% ipython --no-banner

In [1]: import numpy as np

In [2]: np.set_printoptions(suppress=True, linewidth=160)

In [3]: J = np.loadtxt("run13.csv", delimiter=",")

In [4]: print(J)
[[0. 0. 0. 1. 0. 0. 0. 0. 0.]
 [0. 1. 0. 0. 0. 0. 0. 0. 0.]
 [1. 0. 0. 0. 0. 0. 0. 0. 0.]
 [0. 0. 0. 0. 0. 0. 0. 0. 1.]
 [0. 0. 0. 0. 0. 0. 0. 1. 0.]
 [0. 0. 1. 0. 0. 0. 0. 0. 0.]
 [0. 0. 0. 0. 1. 0. 0. 0. 0.]
 [0. 0. 0. 0. 0. 0. 1. 0. 0.]
 [0. 0. 0. 0. 0. 1. 0. 0. 0.]]

In [5]: # columns are unit length and at right angles

In [6]: Q, vecs = np.linalg.qr(J[:, :3])[0], np.linalg.qr(J[:, 3:])[0]

In [7]: sigma = np.linalg.svd(Q.T @ vecs, compute_uv=False)

In [8]: print(round(np.linalg.norm(Q @ Q.T - vecs @ vecs.T, 2), 2))
1.0

In [9]: print(sigma)
[0. 0. 0.]

In [10]: out = J / np.sqrt((J ** 2).mean(axis=1, keepdims=True))

In [11]: print(np.linalg.matrix_rank(J - J.mean(axis=1, keepdims=True)))
8

In [12]: print(np.linalg.matrix_rank(out) == np.linalg.matrix_rank(J))
True

In [13]: print(np.round(J - J.mean(axis=1, keepdims=True), 2))
[[-0.11 -0.11 -0.11  0.89 -0.11 -0.11 -0.11 -0.11 -0.11]
 [-0.11  0.89 -0.11 -0.11 -0.11 -0.11 -0.11 -0.11 -0.11]
 [ 0.89 -0.11 -0.11 -0.11 -0.11 -0.11 -0.11 -0.11 -0.11]
 [-0.11 -0.11 -0.11 -0.11 -0.11 -0.11 -0.11 -0.11  0.89]
 [-0.11 -0.11 -0.11 -0.11 -0.11 -0.11 -0.11  0.89 -0.11]
 [-0.11 -0.11  0.89 -0.11 -0.11 -0.11 -0.11 -0.11 -0.11]
 [-0.11 -0.11 -0.11 -0.11  0.89 -0.11 -0.11 -0.11 -0.11]
 [-0.11 -0.11 -0.11 -0.11 -0.11 -0.11  0.89 -0.11 -0.11]
 [-0.11 -0.11 -0.11 -0.11 -0.11  0.89 -0.11 -0.11 -0.11]]

In [14]: print(out[0])
[0. 0. 0. 3. 0. 0. 0. 0. 0.]

In [15]: print(np.round(np.linalg.norm(out, axis=1), 2))
[3. 3. 3. 3. 3. 3. 3. 3. 3.]

In [16]: vec = np.array([-4, 1, 5, 0, -1, 0, 0, 2, -2])

In [17]: print(9 - np.linalg.matrix_rank(J - np.eye(9), tol=1e-8))
3

In [18]: print(round(float(np.linalg.det(J)), 2))
1.0

In [19]: print([p for p in range(1, 25) if np.allclose(np.linalg.matrix_power(J, p), np.eye(9))])
[15]

In [20]: print(np.round(np.linalg.norm(vec), 2), np.round(np.linalg.norm(J @ vec), 2))
7.14 7.14

In [21]: print(J.T @ (J @ vec))
[-4.  1.  5.  0. -1.  0.  0.  2. -2.]

In [22]: print(np.round(np.sort(np.abs(np.degrees(np.angle(np.linalg.eigvals(J))))), 2))
[  0.   0.   0.  72.  72. 120. 120. 144. 144.]

In [23]: U, sigma, Vt = np.linalg.svd(J, full_matrices=False)

In [24]: print((sigma > 1e-8).sum())
9

In [25]: print(np.allclose(U * sigma @ Vt, J))
True

In [26]: print(U.T @ J @ Vt.T)
[[1. 0. 0. 0. 0. 0. 0. 0. 0.]
 [0. 1. 0. 0. 0. 0. 0. 0. 0.]
 [0. 0. 1. 0. 0. 0. 0. 0. 0.]
 [0. 0. 0. 1. 0. 0. 0. 0. 0.]
 [0. 0. 0. 0. 1. 0. 0. 0. 0.]
 [0. 0. 0. 0. 0. 1. 0. 0. 0.]
 [0. 0. 0. 0. 0. 0. 1. 0. 0.]
 [0. 0. 0. 0. 0. 0. 0. 1. 0.]
 [0. 0. 0. 0. 0. 0. 0. 0. 1.]]

In [27]: A = np.load("x.npy")

In [28]: print(A)
[[ 4.05  1.44 -2.27 -1.12  0.6  -0.21  0.06 -2.18  0.86  2.71  0.46]
 [ 3.85  1.77  2.84 -2.99  0.34  1.   -1.18 -1.08  1.07  3.46 -1.77]
 [-6.58 -3.74 -3.21  7.3  -5.3  -1.36  2.21  0.94  0.38 -4.75  0.67]
 [-3.99 -1.48  0.7   2.24 -2.   -0.65  0.79  2.06 -0.59 -2.99 -0.52]
 [ 1.91  0.49 -1.93  0.33  0.05  0.16 -0.42 -1.91  0.08  1.76  0.72]
 [-2.46 -1.16  0.59  1.25 -0.7   0.04  0.09  1.02 -0.25 -1.65 -0.2 ]
 [-2.8  -0.29  1.41 -0.71  0.5  -0.65  0.67  2.77 -0.42 -2.19 -0.1 ]
 [ 0.02 -1.97 -1.89  4.   -3.12  0.73 -0.01 -2.82  1.43  0.31 -0.21]
 [-4.11 -3.29 -1.98  4.03 -1.23 -0.09  0.85  0.55 -0.38 -4.42  1.  ]
 [ 0.13  0.35  0.8   0.3  -1.62  0.41 -0.51 -0.45  0.56  1.51 -0.81]
 [-4.14 -1.1   0.6   0.78 -0.21 -0.74  0.89  2.95 -0.96 -3.49  0.23]]

In [29]: A[11]
IndexError: index 11 is out of bounds for axis 0 with size 11


In [30]: np.zeros(11, 11)
TypeError: Cannot interpret '11' as a data type


In [31]: print(np.abs(A).max())
7.3

In [32]: print(np.unravel_index(np.abs(A).argmax(), A.shape))
(np.int64(2), np.int64(3))

In [33]: np.linalg.rank(A)
AttributeError: module 'numpy.linalg' has no attribute 'rank'


In [34]: print(np.round(np.linalg.svd(A, compute_uv=False), 2))
[20.   10.    5.    2.5   1.25  0.63  0.31  0.15  0.07  0.04  0.02]

In [35]: print(np.round(A.mean(axis=0), 2))
[-1.28 -0.82 -0.39  1.4  -1.15 -0.12  0.31  0.17  0.16 -0.89 -0.05]

In [36]: print(round(float(np.linalg.norm(A)), 2))
23.1

In [37]: t = np.radians(36)

In [38]: r_ = np.eye(11)

In [39]: r_[9, 9] = r_[10, 10] = np.cos(t)

In [40]: r_[9, 10], r_[10, 9] = -np.sin(t), np.sin(t)

In [41]: print(r_.round(2))
[[ 1.    0.    0.    0.    0.    0.    0.    0.    0.    0.    0.  ]
 [ 0.    1.    0.    0.    0.    0.    0.    0.    0.    0.    0.  ]
 [ 0.    0.    1.    0.    0.    0.    0.    0.    0.    0.    0.  ]
 [ 0.    0.    0.    1.    0.    0.    0.    0.    0.    0.    0.  ]
 [ 0.    0.    0.    0.    1.    0.    0.    0.    0.    0.    0.  ]
 [ 0.    0.    0.    0.    0.    1.    0.    0.    0.    0.    0.  ]
 [ 0.    0.    0.    0.    0.    0.    1.    0.    0.    0.    0.  ]
 [ 0.    0.    0.    0.    0.    0.    0.    1.    0.    0.    0.  ]
 [ 0.    0.    0.    0.    0.    0.    0.    0.    1.    0.    0.  ]
 [ 0.    0.    0.    0.    0.    0.    0.    0.    0.    0.81 -0.59]
 [ 0.    0.    0.    0.    0.    0.    0.    0.    0.    0.59  0.81]]

In [42]: out = A @ r_.T

In [43]: print(np.allclose(A @ A.T, out @ out.T))
True

In [44]: print(np.round(np.linalg.det(r_), 2), round(np.trace(r_), 2))
1.0 10.62

In [45]: print(np.allclose(A @ A.T, A.T @ A))
False

In [46]: print(np.round(np.sort(np.abs(np.linalg.eigvals(A))), 2))
[0.06 0.06 0.11 0.11 0.52 0.52 1.7  1.7  2.11 5.58 8.67]

In [47]: vec = np.array([-3, -2, 3, 0, -3, -1, -1, 0, 0, -2, 3])

In [48]: print(np.sign((A @ vec).round(6)))
[-1. -1.  1.  1. -1.  1.  1.  1.  1.  1.  1.]

In [49]: print(A @ np.eye(11)[9])
[ 2.71  3.46 -4.75 -2.99  1.76 -1.65 -2.19  0.31 -4.42  1.51 -3.49]

In [50]: print(np.linalg.norm(A @ vec) <= np.linalg.norm(A, 2) * np.linalg.norm(vec) + 1e-9)
True

In [51]: print(np.round(np.einsum("ij,j->i", A, vec), 2))
[-27.53 -19.64  44.15  27.31 -13.75  16.14  15.77   5.6   27.74   0.82  24.57]

In [52]: print(np.round((A * vec).sum(axis=1), 2))
[-27.53 -19.64  44.15  27.31 -13.75  16.14  15.77   5.6   27.74   0.82  24.57]

In [53]: W0 = np.array([[-0.1, -0.8, 0.9, -0.9, 0.5, -0.4],
    ...:     [-0.6, -0.8, 0.2, 1.2, -1.0, -1.0],
    ...:     [0.1, -0.9, 0.1, 2.4, 0.6, -2.0],
    ...:     [1.9, 1.1, 1.8, 0.9, -1.1, -0.7],
    ...:     [1.3, -0.4, -0.6, -0.6, 0.8, -1.7],
    ...:     [1.8, -0.3, -0.9, -0.5, 0.5, 1.9]])

In [54]: rng = np.random.default_rng(343)

In [55]: lab = rng.permutation(6)

In [56]: out = W0[:, lab] * rng.choice([-1, 1], 6)

In [57]: print(out)
[[-0.5  0.9  0.8  0.1  0.9  0.4]
 [ 1.  -1.2  0.8  0.6  0.2  1. ]
 [-0.6 -2.4  0.9 -0.1  0.1  2. ]
 [ 1.1 -0.9 -1.1 -1.9  1.8  0.7]
 [-0.8  0.6  0.4 -1.3 -0.6  1.7]
 [-0.5  0.5  0.3 -1.8 -0.9 -1.9]]

In [58]: U, _, Vt = np.linalg.svd(W0.T @ out)

In [59]: print(lab)
[4 3 1 0 2 5]

In [60]: print(np.round(U @ Vt, 2) + 0)
[[ 0.  0.  0. -1.  0.  0.]
 [ 0.  0. -1.  0.  0.  0.]
 [ 0.  0.  0.  0.  1.  0.]
 [ 0. -1.  0.  0.  0.  0.]
 [-1.  0.  0.  0.  0.  0.]
 [ 0.  0.  0.  0.  0. -1.]]

In [61]: m1 = np.array([[-3, 2, -3, -2, -1, 0, -1, -2, 1, 2],
    ...:     [-3, 2, -1, -1, 0, -2, 2, 3, 0, 0],
    ...:     [-1, 1, -3, -3, -2, -1, -3, 3, -1, -3],
    ...:     [2, 3, 1, 1, -1, -1, 2, -1, -3, 0],
    ...:     [-2, 1, -2, 2, 3, 2, 0, 0, 0, -3],
    ...:     [0, -1, 0, -2, -2, -3, 1, 1, -2, -2],
    ...:     [-1, -1, 0, 3, 1, -3, 2, 3, 3, -2],
    ...:     [-3, 1, 0, -2, 2, 0, -3, 1, 0, 1],
    ...:     [-3, 2, 3, 3, -3, 3, 0, 2, 3, 2],
    ...:     [-2, 2, 0, 3, 3, 3, 3, -2, 1, 2]])

In [62]: print(m1)
[[-3  2 -3 -2 -1  0 -1 -2  1  2]
 [-3  2 -1 -1  0 -2  2  3  0  0]
 [-1  1 -3 -3 -2 -1 -3  3 -1 -3]
 [ 2  3  1  1 -1 -1  2 -1 -3  0]
 [-2  1 -2  2  3  2  0  0  0 -3]
 [ 0 -1  0 -2 -2 -3  1  1 -2 -2]
 [-1 -1  0  3  1 -3  2  3  3 -2]
 [-3  1  0 -2  2  0 -3  1  0  1]
 [-3  2  3  3 -3  3  0  2  3  2]
 [-2  2  0  3  3  3  3 -2  1  2]]

In [63]: W1 = np.array([[4, 4, 0],
    ...:     [3, 2, 5],
    ...:     [0, 0, 3],
    ...:     [0, 1, 0],
    ...:     [1, 1, 4],
    ...:     [1, 0, 0],
    ...:     [2, 2, 5],
    ...:     [0, 4, 1],
    ...:     [3, 1, 5],
    ...:     [5, 3, 3]])

In [64]: beta = np.array([-2, 2, -1])

In [65]: H = np.maximum(m1 @ W1 + beta, 0)

In [66]: print(np.linalg.matrix_rank(H))
3

In [67]: print(H)
[[ 2  0  0]
 [ 0  9 19]
 [ 0  0  0]
 [ 8 13  7]
 [ 0  0  1]
 [ 0  0  0]
 [ 0 13 20]
 [ 0  0  1]
 [11 11 29]
 [21  9 45]]

In [68]: Z = np.array([[-2, -2], [2, 4], [-2, 3]])

In [69]: print(W1 @ Z)
[[  0   8]
 [-12  17]
 [ -6   9]
 [  2   4]
 [ -8  14]
 [ -2  -2]
 [-10  19]
 [  6  19]
 [-14  13]
 [-10  11]]

In [70]: print((H @ Z).round(6).argmax(axis=1))
[0 1 0 1 1 0 1 1 1 1]

In [71]: C2 = m1.T @ m1

In [72]: print(np.trace(C2), (m1 ** 2).sum())
411 411

In [73]: print(np.round(np.linalg.eigvalsh(C2)[::-1], 2) + 0)
[124.83  82.38  68.12  52.05  37.96  23.63  13.91   5.22   2.9    0.  ]

In [74]: print(np.round(np.linalg.svd(m1, compute_uv=False) ** 2, 2) + 0)
[124.83  82.38  68.12  52.05  37.96  23.63  13.91   5.22   2.9    0.  ]

In [75]: print((m1 @ m1.T).shape)
(10, 10)
